>>> import numpy as np
>>> from numpy import linalg as LA
>>> np.set_printoptions(precision=2, suppress=True, linewidth=140)
>>> rnd = lambda a: np.round(a, 2) + 0
>>> M = np.diag(np.array([3, 2, -2, -3])) + 3 * np.eye(4, k=1) + 3 * np.eye(4, k=-1)
>>> print(M)
[[ 3.  3.  0.  0.]
 [ 3.  2.  3.  0.]
 [ 0.  3. -2.  3.]
 [ 0.  0.  3. -3.]]
>>> print(M @ M)
[[ 18.  15.   9.   0.]
 [ 15.  22.   0.   9.]
 [  9.   0.  22. -15.]
 [  0.   9. -15.  18.]]
>>> print(rnd(LA.det(M)))
90.0
>>> print(rnd(np.sort(np.abs(LA.eigvals(M)))))
[1.55 1.55 6.13 6.13]
>>> def softmax(z):
...     e = np.exp(z - z.max(axis=-1, keepdims=True))
...     return e / e.sum(axis=-1, keepdims=True)
... 
>>> print(rnd(softmax(10 * M[1])))
[0.5 0.  0.5 0. ]
>>> print(rnd(softmax(M).sum(axis=1)))
[1. 1. 1. 1.]
>>> att = M @ M.T / np.sqrt(4)
>>> print(rnd(softmax(att)))
[[0.81 0.18 0.01 0.  ]
 [0.03 0.97 0.   0.  ]
 [0.   0.   1.   0.  ]
 [0.   0.01 0.   0.99]]
>>> print(rnd(softmax(att)[1] @ M))
[3.   2.03 2.91 0.  ]
>>> print(rnd(softmax(att + np.triu(np.full(att.shape, -np.inf), 1))))
[[1.   0.   0.   0.  ]
 [0.03 0.97 0.   0.  ]
 [0.   0.   1.   0.  ]
 [0.   0.01 0.   0.99]]
>>> rng = np.random.default_rng(2993)
>>> idx = rng.permutation(4)
>>> print(idx)
[3 2 1 0]
>>> A2 = M[idx][:, idx]
>>> print(rnd(LA.det(A2)), rnd(LA.det(M[idx])))
90.0 90.0
>>> print(rnd(np.sort(np.abs(LA.eigvals(A2)))))
[1.55 1.55 6.13 6.13]
>>> print(np.allclose(A2, M))
False
>>> ang = np.radians(65)
>>> r_ = np.eye(4)
>>> r_[2, 2] = r_[1, 1] = np.cos(ang)
>>> r_[2, 1], r_[1, 2] = -np.sin(ang), np.sin(ang)
>>> print(rnd(r_))
[[ 1.    0.    0.    0.  ]
 [ 0.    0.42  0.91  0.  ]
 [ 0.   -0.91  0.42  0.  ]
 [ 0.    0.    0.    1.  ]]
>>> A2 = M @ r_.T
>>> print(rnd(LA.det(r_)), rnd(np.trace(r_)))
1.0 2.85
>>> A2 = np.array([[2, 3], [3, 3], [0, 0], [2, 0]])
>>> W2 = np.array([[1, 0, 3], [0, 2, 3]])
>>> A = A2 @ W2
>>> print(A)
[[ 2  6 15]
 [ 3  6 18]
 [ 0  0  0]
 [ 2  0  6]]
>>> Uu, sig, vt = LA.svd(A)
>>> vecs = vt[:(sig > 1e-8).sum()]
>>> vec = A[2] + -3 * A[0] + rng.integers(2) * np.eye(3)[1]
>>> print(vec)
[ -6. -18. -45.]
>>> print(rnd(LA.norm(vec - vecs.T @ vecs @ vec)))
0.0
>>> print(rnd(np.diag(vecs.T @ vecs)))
[0.27 0.82 0.92]
>>> print(rnd(vecs.T @ vecs))
[[ 0.27 -0.37  0.24]
 [-0.37  0.82  0.12]
 [ 0.24  0.12  0.92]]
>>> print(LA.matrix_rank(np.vstack([A, vec])))
2
>>> print(rnd(softmax(A[2])))
[0.33 0.33 0.33]
>>> print(rnd(softmax(10 * A[2])))
[0.33 0.33 0.33]
>>> print(rnd(softmax(A).sum(axis=1)))
[1. 1. 1. 1.]
>>> att = A @ A.T / np.sqrt(3)
>>> print(rnd(softmax(att)))
[[0.   1.   0.   0.  ]
 [0.   1.   0.   0.  ]
 [0.25 0.25 0.25 0.25]
 [0.   1.   0.   0.  ]]
>>> print(softmax(att)[2] @ A)
[1.75 3.   9.75]
>>> data = np.load("a.npy")
>>> print(data)
[[-1 -5 -1 -5]
 [ 4  4  4  4]
 [-1 -5 -1 -5]
 [ 4  4  4  4]]
>>> r0 = np.array([2, 1])
>>> print(np.cross(data[1, :3], data[3, :3]))
[0 0 0]
>>> print(np.convolve(data[1], r0))
[ 8 12 12 12  4]
>>> print(np.array([np.convolve(row, r0, "same") for row in data]))
[[ -2 -11  -7 -11]
 [  8  12  12  12]
 [ -2 -11  -7 -11]
 [  8  12  12  12]]
>>> print(np.correlate(data[1], data[3], "full"))
[16 32 48 64 48 32 16]
>>> print(rnd(LA.norm(data, 1)), rnd(LA.norm(data, np.inf)))
18.0 16.0
>>> print(rnd(LA.norm(data, 2)))
14.59
>>> print(rnd(LA.norm(data, axis=0)))
[5.83 9.06 5.83 9.06]
>>> print(data[3] @ data[2])
-48
>>> print(rnd(LA.norm(data, axis=1)))
[7.21 8.   7.21 8.  ]
>>> print(rnd(LA.norm(data, "nuc")))
18.97
>>> r0 = np.array([0, -1, 5, 3])
>>> A2 = M + np.outer(r0, np.eye(4)[2])
>>> print(A2)
[[ 3.  3.  0.  0.]
 [ 3.  2.  2.  0.]
 [ 0.  3.  3.  3.]
 [ 0.  0.  6. -3.]]
>>> print(rnd(LA.det(A2) / LA.det(M)), rnd(1 + LA.solve(M, r0)[2]))
1.5 1.5
>>> print(LA.matrix_rank(A2 - M))
1
>>> Uu, sig, vt = LA.svd(data, full_matrices=False)
>>> print(rnd(sig / sig[0]))
[1.  0.3 0.  0. ]
>>> print(np.allclose(Uu * sig @ vt, data))
True
>>> print(np.abs(Uu[:, 0]).round(6).argmax())
1
>>> print(rnd(Uu.T @ Uu))
[[1. 0. 0. 0.]
 [0. 1. 0. 0.]
 [0. 0. 1. 0.]
 [0. 0. 0. 1.]]
>>> print(rnd(np.cumsum(sig ** 2) / np.sum(sig ** 2)))
[0.92 1.   1.   1.  ]
>>> print(rnd(Uu.T @ data @ vt.T))
[[14.59  0.    0.    0.  ]
 [ 0.    4.39  0.    0.  ]
 [ 0.    0.    0.    0.  ]
 [ 0.    0.    0.    0.  ]]
>>> print(Uu.shape, sig.shape, vt.shape)
(4, 4) (4,) (4, 4)
>>> print(rnd(sig))
[14.59  4.39  0.    0.  ]
>>> Uu, sig, vt = LA.svd(data)
>>> vecs = vt[:(sig > 1e-8).sum()]
>>> vec = data[0] + 2 * data[2] + rng.integers(2) * np.eye(4)[1]
>>> print(vec)
[ -3. -15.  -3. -15.]
>>> print(rnd(LA.norm(vec - vecs.T @ vecs @ vec)))
0.0
>>> print(LA.matrix_rank(np.vstack([data, vec])))
2
>>> print(np.allclose(vecs.T @ vecs @ vec, vec))
True
>>> print(rnd(vecs.T @ vecs))
[[0.5 0.  0.5 0. ]
 [0.  0.5 0.  0.5]
 [0.5 0.  0.5 0. ]
 [0.  0.5 0.  0.5]]
>>> print(rnd(np.diag(vecs.T @ vecs)))
[0.5 0.5 0.5 0.5]
